$ python -q
>>> import numpy as np
>>> from numpy import linalg as LA
>>> np.set_printoptions(suppress=True, linewidth=160)
>>> K = np.array([[43, 42, 21, 25, 47],
...     [42, 70, 37, 20, 58],
...     [21, 37, 76, 29, 52],
...     [25, 20, 29, 37, 35],
...     [47, 58, 52, 35, 80]])
>>> # equal to its transpose
>>> ev, vecs = LA.eigh(K)
>>> vec = np.array([3, -1, 2, 0, -3])
>>> vec @ K @ vec
np.int64(211)
>>> np.round(vecs * np.abs(ev) @ vecs.T, 2)
array([[43., 42., 21., 25., 47.],
       [42., 70., 37., 20., 58.],
       [21., 37., 76., 29., 52.],
       [25., 20., 29., 37., 35.],
       [47., 58., 52., 35., 80.]])
>>> np.abs(K).sum(axis=1).max(), round(np.abs(ev).max(), 2)
(np.int64(272), np.float64(217.33))
>>> round(vec @ K @ vec / (vec @ vec), 2), np.round(ev[0], 2), round(float(ev[-1]), 2)
(np.float64(9.17), np.float64(5.41), 217.33)
>>> (np.sign(vecs[:, -1].round(6)) == np.sign(vecs[0, -1].round(6))).astype(int)
array([1, 1, 1, 1, 1])
>>> L = LA.cholesky(K)
>>> np.round(K / np.sqrt(np.outer(np.diag(K), np.diag(K))), 2)
array([[1.  , 0.77, 0.37, 0.63, 0.8 ],
       [0.77, 1.  , 0.51, 0.39, 0.78],
       [0.37, 0.51, 1.  , 0.55, 0.67],
       [0.63, 0.39, 0.55, 1.  , 0.64],
       [0.8 , 0.78, 0.67, 0.64, 1.  ]])
>>> np.round(L @ L.T, 2)
array([[43., 42., 21., 25., 47.],
       [42., 70., 37., 20., 58.],
       [21., 37., 76., 29., 52.],
       [25., 20., 29., 37., 35.],
       [47., 58., 52., 35., 80.]])
>>> u = np.array([9, 7, 3, 8, 8])
>>> A2 = K + np.outer(u, np.eye(5)[2])
>>> print(round(LA.det(A2) / LA.det(K), 2), round(1 + LA.solve(K, u)[2], 2))
0.96 0.96
>>> LA.matrix_rank(LA.inv(A2) - LA.inv(K), tol=1e-8)
np.int64(1)
>>> rng = np.random.default_rng(71624)
>>> A2 = K + rng.integers(-2, 3, (5, 1)) @ rng.integers(-2, 3, (1, 5))
>>> A2
array([[47, 42, 19, 25, 47],
       [40, 70, 38, 20, 58],
       [23, 37, 75, 29, 52],
       [25, 20, 29, 37, 35],
       [51, 58, 50, 35, 80]])
>>> np.abs(A2 - K).sum(axis=1)
array([6, 3, 3, 0, 6])
